$ python -q
>>> import numpy as np
>>> from numpy import linalg as LA
>>> np.set_printoptions(precision=1, suppress=True, linewidth=100, legacy="1.25")
>>> M = np.cumsum(np.array([[-1, 0, 1],
...     [0, 2, -2],
...     [-2, 1, 0],
...     [-1, 0, -1],
...     [-1, 0, -2],
...     [1, -2, 1],
...     [0, -1, -1],
...     [-1, -2, -2],
...     [1, 2, 1],
...     [2, 0, -1],
...     [0, -2, -2],
...     [-2, 2, -2],
...     [0, 1, 0],
...     [1, 1, 0],
...     [2, -1, 0],
...     [0, 0, 1],
...     [-1, 0, -1],
...     [0, 1, -1],
...     [0, 0, -2],
...     [2, -2, 1],
...     [-2, 1, -1]]), axis=0)
>>> M
array([[ -1,   0,   1],
       [ -1,   2,  -1],
       [ -3,   3,  -1],
       [ -4,   3,  -2],
       [ -5,   3,  -4],
       [ -4,   1,  -3],
       [ -4,   0,  -4],
       [ -5,  -2,  -6],
       [ -4,   0,  -5],
       [ -2,   0,  -6],
       [ -2,  -2,  -8],
       [ -4,   0, -10],
       [ -4,   1, -10],
       [ -3,   2, -10],
       [ -1,   1, -10],
       [ -1,   1,  -9],
       [ -2,   1, -10],
       [ -2,   2, -11],
       [ -2,   2, -13],
       [  0,   0, -12],
       [ -2,   1, -13]])
>>> Y = np.c_[M[:, :2] @ np.array([[-8, 8], [-9, -9]]), np.array([2, 0, 2, 2, 0, 1, 1, 2, 2, 3, 2, 2, 0, 3, 2, 0, 0, 0, 3, 2, 0])]
>>> Y
array([[  8,  -8,   2],
       [-10, -26,   0],
       [ -3, -51,   2],
       [  5, -59,   2],
       [ 13, -67,   0],
       [ 23, -41,   1],
       [ 32, -32,   1],
       [ 58, -22,   2],
       [ 32, -32,   2],
       [ 16, -16,   3],
       [ 34,   2,   2],
       [ 32, -32,   2],
       [ 23, -41,   0],
       [  6, -42,   3],
       [ -1, -17,   2],
       [ -1, -17,   0],
       [  7, -25,   0],
       [ -2, -34,   0],
       [ -2, -34,   3],
       [  0,   0,   2],
       [  7, -25,   0]])
>>> LA.matrix_rank(np.c_[M, Y])
4
>>> LA.norm(LA.qr(M)[0].T @ Y, axis=0) ** 2 / ((Y ** 2).sum(axis=0) + 1e-12)
array([1. , 1. , 0.5])
>>> LA.matrix_rank(Y)
3
>>> Y = M / LA.norm(M, axis=1, keepdims=True)
>>> gram = Y @ Y.T
>>> np.argwhere(np.triu(np.abs(gram) > 0.95, 1))
array([[ 2,  3],
       [ 3,  4],
       [ 4,  5],
       [ 5,  6],
       [ 6,  7],
       [ 6,  8],
       [ 7,  8],
       [ 8, 11],
       [ 8, 12],
       [ 9, 10],
       [ 9, 11],
       [ 9, 12],
       [ 9, 13],
       [ 9, 14],
       [ 9, 15],
       [ 9, 16],
       [ 9, 17],
       [ 9, 18],
       [ 9, 20],
       [10, 11],
       [11, 12],
       [11, 13],
       [11, 14],
       [11, 15],
       [11, 16],
       [11, 17],
       [11, 18],
       [11, 20],
       [12, 13],
       [12, 14],
       [12, 15],
       [12, 16],
       [12, 17],
       [12, 18],
       [12, 20],
       [13, 14],
       [13, 15],
       [13, 16],
       [13, 17],
       [13, 18],
       [13, 20],
       [14, 15],
       [14, 16],
       [14, 17],
       [14, 18],
       [14, 19],
       [14, 20],
       [15, 16],
       [15, 17],
       [15, 18],
       [15, 19],
       [15, 20],
       [16, 17],
       [16, 18],
       [16, 19],
       [16, 20],
       [17, 18],
       [17, 19],
       [17, 20],
       [18, 19],
       [18, 20],
       [19, 20]])
>>> LA.norm(Y, axis=1)
array([1., 1., 1., 1., 1., 1., 1., 1., 1., 1., 1., 1., 1., 1., 1., 1., 1., 1., 1., 1., 1.])
>>> hat = M @ LA.solve(M.T @ M, M.T)
>>> hat @ M[:, 2]
array([  1.,  -1.,  -1.,  -2.,  -4.,  -3.,  -4.,  -6.,  -5.,  -6.,  -8., -10., -10., -10., -10.,
        -9., -10., -11., -13., -12., -13.])
>>> np.round(np.trace(hat), 1)
3.0
>>> LA.matrix_rank(np.eye(21) - hat)
18
>>> np.round(LA.eigvalsh(hat), 1) + 0
array([0., 0., 0., 0., 0., 0., 0., 0., 0., 0., 0., 0., 0., 0., 0., 0., 0., 0., 1., 1., 1.])
>>> D = LA.norm(M[:, None] - M[None], axis=-1)
>>> D[:5, :5]
array([[0. , 2.8, 4.1, 5.2, 7.1],
       [2.8, 0. , 2.2, 3.3, 5.1],
       [4.1, 2.2, 0. , 1.4, 3.6],
       [5.2, 3.3, 1.4, 0. , 2.2],
       [7.1, 5.1, 3.6, 2.2, 0. ]])
>>> D.mean(axis=1).argmax()
0
>>> (D + 1e9 * np.eye(21)).round(6).argmin(axis=1)
array([ 1,  2,  3,  2,  3,  6,  8,  8,  6,  8,  9, 12, 11, 12, 15, 14, 14, 13, 20, 14, 18])
>>> F = np.load("a.npy")
>>> F
array([[  3.1, -23.5,   6.6],
       [  3.8, -24.8,   6.5],
       [  2.8, -23.8,   6.3],
       [  2.5, -23.9,   5.4],
       [  3.2, -23. ,   5.5],
       [  3.9, -23.9,   7.8],
       [  2.4, -23.4,   5.8],
       [  2.8, -23.3,   5.3],
       [  2.7, -23.1,   6.4],
       [  3.6, -24. ,   6.1],
       [  3.5, -23.5,   6.7],
       [  3.9, -22.2,   6.7],
       [  3.8, -24.8,   4.9]])
>>> # column 1 is much longer than the rest
>>> Xc = (F - F.mean(axis=0)) / F.std(axis=0)
>>> np.argwhere(np.abs(Xc) > 2)
array([[ 5,  2],
       [11,  1]])
>>> b = LA.lstsq(np.delete(Xc, 2, axis=1), Xc[:, 2])[0]
>>> b
array([0.5, 0.3])
>>> Xc = M - M.mean(axis=0)
>>> vecs = LA.svd(Xc)[2][:1]
>>> Y = Xc - Xc @ vecs.T @ vecs
>>> Y.std(axis=0)
array([1.4, 1.4, 0.1])
>>> np.cov(Xc @ vecs.T, rowvar=False)
array(18.4)
>>> LA.norm(Y, axis=1).round(6).argmax()
7
>>> left, s, vt = LA.svd(F)
>>> np.argmax(s[:-1] / (s[1:] + 1e-6)) + 1
1
>>> s
array([88.8,  2.9,  1.6])
>>> Y = left[:, :1] @ np.diag(s[:1]) @ vt[:1]
>>> LA.matrix_rank(F, rtol=0.05)
1
>>> np.round(LA.norm(F - Y) / LA.norm(F), 1)
0.0
>>> round(float(np.abs(F - Y).max()), 1)
1.5
>>> LA.matrix_rank(Y)
1
>>> Y
array([[  3.2, -23.6,   6.1],
       [  3.4, -24.9,   6.5],
       [  3.3, -23.8,   6.2],
       [  3.2, -23.6,   6.1],
       [  3.1, -22.9,   6. ],
       [  3.3, -24.4,   6.3],
       [  3.2, -23.2,   6. ],
       [  3.2, -23.1,   6. ],
       [  3.2, -23.1,   6. ],
       [  3.3, -24. ,   6.2],
       [  3.2, -23.7,   6.2],
       [  3.1, -22.5,   5.9],
       [  3.4, -24.5,   6.4]])
